% ipython --no-banner

In [1]: import numpy as np

In [2]: np.set_printoptions(precision=1, suppress=True, linewidth=100, legacy="1.25")

In [3]: X = np.array([[0, 2, 0], [0, -2, -1], [-2, -1, 2]])

In [4]: X
Out[4]: 
array([[ 0,  2,  0],
       [ 0, -2, -1],
       [-2, -1,  2]])

In [5]: Q, Rm = np.linalg.qr(X)

In [6]: round(np.trace(Q @ Q.T), 1)
Out[6]: 3.0

In [7]: np.abs(np.diag(Rm))
Out[7]: array([2. , 2.8, 0.7])

In [8]: Rm
Out[8]: 
array([[-2. , -1. ,  2. ],
       [ 0. ,  2.8,  0.7],
       [ 0. ,  0. , -0.7]])

In [9]: np.allclose(Rm.T @ Rm, X.T @ X)
Out[9]: True

In [10]: J = np.load("data.npy")

In [11]: J
Out[11]: 
array([[ 1,  2,  0],
       [-1,  2, -2],
       [-2, -2, -2],
       [-2,  1,  2]])

In [12]: T = np.stack([J, 5 * J, J[::-1]])

In [13]: np.linalg.norm(T, axis=(1, 2))
Out[13]: array([ 5.9, 29.6,  5.9])

In [14]: np.einsum("bij,cij->bc", T, T)
Out[14]: 
array([[ 35, 175,   4],
       [175, 875,  20],
       [  4,  20,  35]])

In [15]: proj = J @ np.linalg.solve(J.T @ J, J.T)

In [16]: proj @ J[:, 1]
Out[16]: array([ 2.,  2., -2.,  1.])

In [17]: np.round((np.eye(4) - proj) @ J, 1) + 0
Out[17]: 
array([[0., 0., 0.],
       [0., 0., 0.],
       [0., 0., 0.],
       [0., 0., 0.]])

In [18]: np.allclose(proj @ proj, proj)
Out[18]: True

In [19]: other = np.c_[J[:, :2] @ np.array([[9, 6], [8, 4]]), np.array([4, 2, 3, 0])]

In [20]: other
Out[20]: 
array([[ 25,  14,   4],
       [  7,   2,   2],
       [-34, -20,   3],
       [-10,  -8,   0]])

In [21]: np.round(np.linalg.lstsq(J, other[:, 0])[0], 1) + 0
Out[21]: array([9., 8., 0.])

In [22]: np.linalg.norm(np.linalg.qr(J)[0].T @ other, axis=0) ** 2 / ((other ** 2).sum(axis=0) + 1e-12)
Out[22]: array([1. , 1. , 0.5])

In [23]: f = np.array([-1, 1, 2])

In [24]: np.correlate(J[0], J[3], "full")
Out[24]: array([ 2,  5,  0, -4,  0])

In [25]: np.convolve(J[0], f)
Out[25]: array([-1, -1,  4,  4,  0])

In [26]: np.array([np.convolve(row, f, "same") for row in J])
Out[26]: 
array([[-1,  4,  4],
       [-3,  2,  2],
       [ 0, -4, -6],
       [-3, -5,  4]])

In [27]: Q, _ = np.linalg.qr(np.array([[1.1, -0.1], [0.0, -0.5], [-0.4, -0.3], [-1.3, -0.6]]))

In [28]: M = Q @ Q.T

In [29]: M.round(1) + 0
Out[29]: 
array([[ 0.7,  0.4,  0. , -0.3],
       [ 0.4,  0.5,  0.2,  0.3],
       [ 0. ,  0.2,  0.1,  0.3],
       [-0.3,  0.3,  0.3,  0.7]])

In [30]: np.argsort(-np.linalg.norm(M, axis=0).round(6), kind="stable")[:3]
Out[30]: array([3, 0, 1])

In [31]: np.round(np.kron(np.eye(2, dtype=int), M), 1) + 0
Out[31]: 
array([[ 0.7,  0.4,  0. , -0.3,  0. ,  0. ,  0. ,  0. ],
       [ 0.4,  0.5,  0.2,  0.3,  0. ,  0. ,  0. ,  0. ],
       [ 0. ,  0.2,  0.1,  0.3,  0. ,  0. ,  0. ,  0. ],
       [-0.3,  0.3,  0.3,  0.7,  0. ,  0. ,  0. ,  0. ],
       [ 0. ,  0. ,  0. ,  0. ,  0.7,  0.4,  0. , -0.3],
       [ 0. ,  0. ,  0. ,  0. ,  0.4,  0.5,  0.2,  0.3],
       [ 0. ,  0. ,  0. ,  0. ,  0. ,  0.2,  0.1,  0.3],
       [ 0. ,  0. ,  0. ,  0. , -0.3,  0.3,  0.3,  0.7]])

In [32]: round(np.linalg.eigvals(M).sum().real, 1)
Out[32]: 2.0

In [33]: np.round(np.poly(M), 1) + 0
Out[33]: array([ 1., -2.,  1.,  0.,  0.])

In [34]: round(float(np.einsum("ij,ji->", M, M)), 1)
Out[34]: 2.0

In [35]: E = np.load("block12.npy")

In [36]: E.round(1) + 0
Out[36]: 
array([[-2.6, -1.3,  0.5],
       [ 1. , -2.8, -0.3],
       [ 0.1, -3. , -0.1],
       [-2.9,  0.2,  0.6],
       [-0.7,  2.9,  0.2],
       [ 1.5,  2.6, -0.2],
       [ 0. ,  3. ,  0.1],
       [-0.1,  3. ,  0.1],
       [ 1.9, -2.3, -0.4],
       [ 0.6,  2.9,  0. ],
       [ 2.2,  2. , -0.4],
       [ 0.1, -3. , -0.1],
       [ 2. ,  2.2, -0.3],
       [-2.2, -2. ,  0.4],
       [-2.9, -0.1,  0.6],
       [-2.6,  1.4,  0.5],
       [-2.8, -1. ,  0.5],
       [-0.5, -3. ,  0. ],
       [ 1.1,  2.8, -0.1],
       [ 1.9, -2.3, -0.4],
       [-0.1,  3. ,  0.1],
       [ 0.6,  2.9,  0. ],
       [ 2.1, -2.1, -0.5],
       [-1.7,  2.4,  0.4],
       [-0.9,  2.8,  0.2],
       [ 2.5,  1.6, -0.4],
       [-2.7,  1.2,  0.5],
       [-0.6, -2.9,  0. ],
       [ 1.2,  2.8, -0.1]])

In [37]: C2 = np.cov(E, rowvar=False)

In [38]: np.corrcoef(E.T)
Out[38]: 
array([[ 1. ,  0.1, -1. ],
       [ 0.1,  1. ,  0.1],
       [-1. ,  0.1,  1. ]])

In [39]: np.round(np.linalg.eigvalsh(C2)[::-1], 1) + 0
Out[39]: array([5.8, 3.2, 0. ])

In [40]: np.argsort(-E.std(axis=0).round(6), kind="stable")
Out[40]: array([1, 0, 2])

In [41]: round(np.corrcoef(E[:, 0], E[:, 2])[0, 1], 1)
Out[41]: -1.0

In [42]: idx = E[:, 1] > np.median(E[:, 1])

In [43]: f = E[idx].mean(axis=0) - E[~idx].mean(axis=0)

In [44]: ((E - E.mean(axis=0)) @ f > 0).astype(int)
Out[44]: array([0, 0, 0, 0, 1, 1, 1, 1, 0, 1, 1, 0, 1, 0, 0, 1, 0, 0, 1, 0, 1, 1, 0, 1, 1, 1, 0, 0, 1])

In [45]: np.round((((E - E.mean(axis=0)) @ f > 0) == idx).mean(), 1)
Out[45]: 1.0

In [46]: f
Out[46]: array([ 1.4,  4.2, -0.2])

In [47]: rng = np.random.default_rng(4728)

In [48]: other = E + rng.integers(-2, 3, (29, 2)) @ rng.integers(-2, 3, (2, 3))

In [49]: other.round(1) + 0
Out[49]: 
array([[-4.6, -3.3, -0.5],
       [-1. ,  1.2, -0.3],
       [ 3.1,  3. ,  1.9],
       [-6.9,  2.2, -0.4],
       [-2.7, -5.1, -1.8],
       [ 1.5,  8.6,  0.8],
       [-4. ,  5. , -0.9],
       [-6.1,  3. , -1.9],
       [-0.1,  1.7, -0.4],
       [-3.4, -1.1, -2. ],
       [ 6.2,  6. ,  1.6],
       [ 1.1, -5. , -0.1],
       [ 1. , -1.8, -1.3],
       [-1.2,  2. ,  1.4],
       [-7.9, -2.1, -1.4],
       [-8.6,  1.4, -1.5],
       [-2.8, -1. ,  0.5],
       [-0.5, -3. ,  0. ],
       [-1.9, -3.2, -2.1],
       [ 1.9, -8.3, -1.4],
       [-0.1,  9. ,  1.1],
       [ 4.6,  6.9,  2. ],
       [ 8.1, -2.1,  1.5],
       [-4.7, -3.6, -1.6],
       [-5.9,  0.8, -1.8],
       [ 4.5, -2.4, -0.4],
       [-0.7, -2.8,  0.5],
       [ 0.4,  1.1,  1. ],
       [ 1.2, -3.2, -1.1]])

In [50]: other - E
Out[50]: 
array([[-2., -2., -1.],
       [-2.,  4.,  0.],
       [ 3.,  6.,  2.],
       [-4.,  2., -1.],
       [-2., -8., -2.],
       [ 0.,  6.,  1.],
       [-4.,  2., -1.],
       [-6.,  0., -2.],
       [-2.,  4.,  0.],
       [-4., -4., -2.],
       [ 4.,  4.,  2.],
       [ 1., -2.,  0.],
       [-1., -4., -1.],
       [ 1.,  4.,  1.],
       [-5., -2., -2.],
       [-6.,  0., -2.],
       [ 0.,  0.,  0.],
       [ 0.,  0.,  0.],
       [-3., -6., -2.],
       [ 0., -6., -1.],
       [ 0.,  6.,  1.],
       [ 4.,  4.,  2.],
       [ 6.,  0.,  2.],
       [-3., -6., -2.],
       [-5., -2., -2.],
       [ 2., -4.,  0.],
       [ 2., -4.,  0.],
       [ 1.,  4.,  1.],
       [ 0., -6., -1.]])

In [51]: np.round(np.linalg.svd(other - E, compute_uv=False), 1) + 0
Out[51]: array([24.3, 16.2,  0. ])

In [52]: left, sigma, Vh = np.linalg.svd(E)

In [53]: sigma.round(1) + 0
Out[53]: array([13. ,  9.6,  0. ])

In [54]: np.argmax(sigma[:-1] / (sigma[1:] + 1e-6)) + 1
Out[54]: 2

In [55]: other = left[:, :2] @ np.diag(sigma[:2]) @ Vh[:2]

In [56]: other.round(1) + 0
Out[56]: 
array([[-2.6, -1.3,  0.5],
       [ 1. , -2.8, -0.3],
       [ 0.1, -3. , -0.1],
       [-2.9,  0.2,  0.6],
       [-0.7,  2.9,  0.2],
       [ 1.5,  2.6, -0.2],
       [ 0. ,  3. ,  0.1],
       [-0.1,  3. ,  0.1],
       [ 1.9, -2.3, -0.4],
       [ 0.6,  2.9,  0. ],
       [ 2.2,  2. , -0.4],
       [ 0.1, -3. , -0.1],
       [ 2. ,  2.2, -0.3],
       [-2.2, -2. ,  0.4],
       [-2.9, -0.1,  0.6],
       [-2.6,  1.4,  0.5],
       [-2.8, -1. ,  0.5],
       [-0.5, -3. ,  0. ],
       [ 1.1,  2.8, -0.1],
       [ 1.9, -2.3, -0.4],
       [-0.1,  3. ,  0.1],
       [ 0.6,  2.9,  0. ],
       [ 2.1, -2.1, -0.5],
       [-1.7,  2.4,  0.4],
       [-0.9,  2.8,  0.2],
       [ 2.5,  1.6, -0.4],
       [-2.7,  1.2,  0.5],
       [-0.6, -2.9,  0. ],
       [ 1.2,  2.8, -0.1]])

In [57]: np.round(np.abs(E - other).max(), 1)
Out[57]: 0.0

In [58]: np.linalg.matrix_rank(E, rtol=0.05)
Out[58]: 2

In [59]: round(np.linalg.norm(E - other) / np.linalg.norm(E), 1)
Out[59]: 0.0

In [60]: rk = np.linalg.matrix_rank(other)

In [61]: rk
Out[61]: 2

In [62]: null = np.linalg.svd(other)[2][rk:].T

In [63]: [int(np.linalg.matrix_rank(other[:i])) for i in range(1, len(other) + 1)]
Out[63]: 
[1,
 2,
 2,
 2,
 2,
 2,
 2,
 2,
 2,
 2,
 2,
 2,
 2,
 2,
 2,
 2,
 2,
 2,
 2,
 2,
 2,
 2,
 2,
 2,
 2,
 2,
 2,
 2,
 2]

In [64]: np.round(null @ null.T, 1) + 0
Out[64]: 
array([[0. , 0. , 0.2],
       [0. , 0. , 0. ],
       [0.2, 0. , 1. ]])

In [65]: np.linalg.matrix_rank(other.T @ other), np.linalg.matrix_rank(other @ other.T)
Out[65]: (2, 2)

In [66]: [int(np.linalg.matrix_rank(np.delete(other, i, axis=0))) for i in range(29)]
Out[66]: 
[2,
 2,
 2,
 2,
 2,
 2,
 2,
 2,
 2,
 2,
 2,
 2,
 2,
 2,
 2,
 2,
 2,
 2,
 2,
 2,
 2,
 2,
 2,
 2,
 2,
 2,
 2,
 2,
 2]

In [67]: np.allclose(other @ null, 0)
Out[67]: True

In [68]: W0 = np.load("test3.npy")

In [69]: W0
Out[69]: 
array([[ 0,  0, -1],
       [ 0,  0,  1],
       [ 1, -1,  0]])

In [70]: np.allclose(W0[:-1].T @ np.linalg.lstsq(W0[:-1].T, W0[-1])[0], W0[-1])
Out[70]: False

In [71]: W0 @ np.linalg.pinv(W0) @ W0
Out[71]: 
array([[ 0.,  0., -1.],
       [ 0.,  0.,  1.],
       [ 1., -1.,  0.]])

In [72]: round(np.trace(np.linalg.pinv(W0) @ W0), 1)
Out[72]: 2.0

In [73]: np.unique(W0.round(6), axis=0).shape
Out[73]: (3, 3)

In [74]: left, sigma, Vh = np.linalg.svd(W0)

In [75]: np.argmax(sigma[:-1] / (sigma[1:] + 1e-6)) + 1
Out[75]: 2

In [76]: other = left[:, :2] @ np.diag(sigma[:2]) @ Vh[:2]

In [77]: np.linalg.matrix_rank(W0, rtol=0.05)
Out[77]: 2

In [78]: round(float(np.linalg.norm(W0 - other) / np.linalg.norm(W0)), 1)
Out[78]: 0.0
